% ipython --no-banner

In [1]: import numpy as np

In [2]: np.set_printoptions(precision=2, suppress=True, linewidth=160)

In [3]: J = np.load("out17.npy")

In [4]: J
Out[4]: 
array([[ 1, -2,  4, -8],
       [ 1, -1,  1, -1],
       [ 1,  0,  0,  0],
       [ 1,  1,  1,  1]])

In [5]: # row 0 dominates

In [6]: rng = np.random.default_rng(65272)

In [7]: labels = rng.permutation(4)

In [8]: out = J[:, labels] * rng.choice([-1, 1], 4)

In [9]: out
Out[9]: 
array([[-4, -2,  1,  8],
       [-1, -1,  1,  1],
       [ 0,  0,  1,  0],
       [-1,  1,  1, -1]])

In [10]: U, _, VT = np.linalg.svd(J.T @ out)

In [11]: np.round(np.linalg.lstsq(J, out)[0], 2) + 0
Out[11]: 
array([[ 0.,  0.,  1.,  0.],
       [ 0.,  1.,  0.,  0.],
       [-1.,  0.,  0.,  0.],
       [ 0.,  0.,  0., -1.]])

In [12]: np.round(U @ VT, 2) + 0
Out[12]: 
array([[ 0.,  0.,  1.,  0.],
       [ 0.,  1.,  0.,  0.],
       [-1.,  0.,  0.,  0.],
       [ 0.,  0.,  0., -1.]])

In [13]: np.einsum("ij,ji->", J, J)
Out[13]: np.int64(-11)

In [14]: np.round(np.linalg.eigvals(J).sum().real, 2)
Out[14]: np.float64(1.0)

In [15]: np.round(np.linalg.det(J[::-1]), 2)
Out[15]: np.float64(12.0)

In [16]: np.kron(np.eye(2, dtype=int), J)
Out[16]: 
array([[ 1, -2,  4, -8,  0,  0,  0,  0],
       [ 1, -1,  1, -1,  0,  0,  0,  0],
       [ 1,  0,  0,  0,  0,  0,  0,  0],
       [ 1,  1,  1,  1,  0,  0,  0,  0],
       [ 0,  0,  0,  0,  1, -2,  4, -8],
       [ 0,  0,  0,  0,  1, -1,  1, -1],
       [ 0,  0,  0,  0,  1,  0,  0,  0],
       [ 0,  0,  0,  0,  1,  1,  1,  1]])

In [17]: out = J / np.sqrt((J ** 2).mean(axis=1, keepdims=True))

In [18]: out[3]
Out[18]: array([1., 1., 1., 1.])

In [19]: labels = rng.permutation(4)

In [20]: labels
Out[20]: array([1, 3, 0, 2])

In [21]: out = J[labels][:, labels]

In [22]: np.trace(out)
Out[22]: np.int64(1)

In [23]: np.sort(np.abs(np.linalg.eigvals(out)))
Out[23]: array([0.71, 1.44, 3.43, 3.43])

In [24]: np.allclose(out, J)
Out[24]: False

In [25]: out
Out[25]: 
array([[-1, -1,  1,  1],
       [ 1,  1,  1,  1],
       [-2, -8,  1,  4],
       [ 0,  0,  1,  0]])

In [26]: np.diag(out)
Out[26]: array([-1,  1,  1,  0])
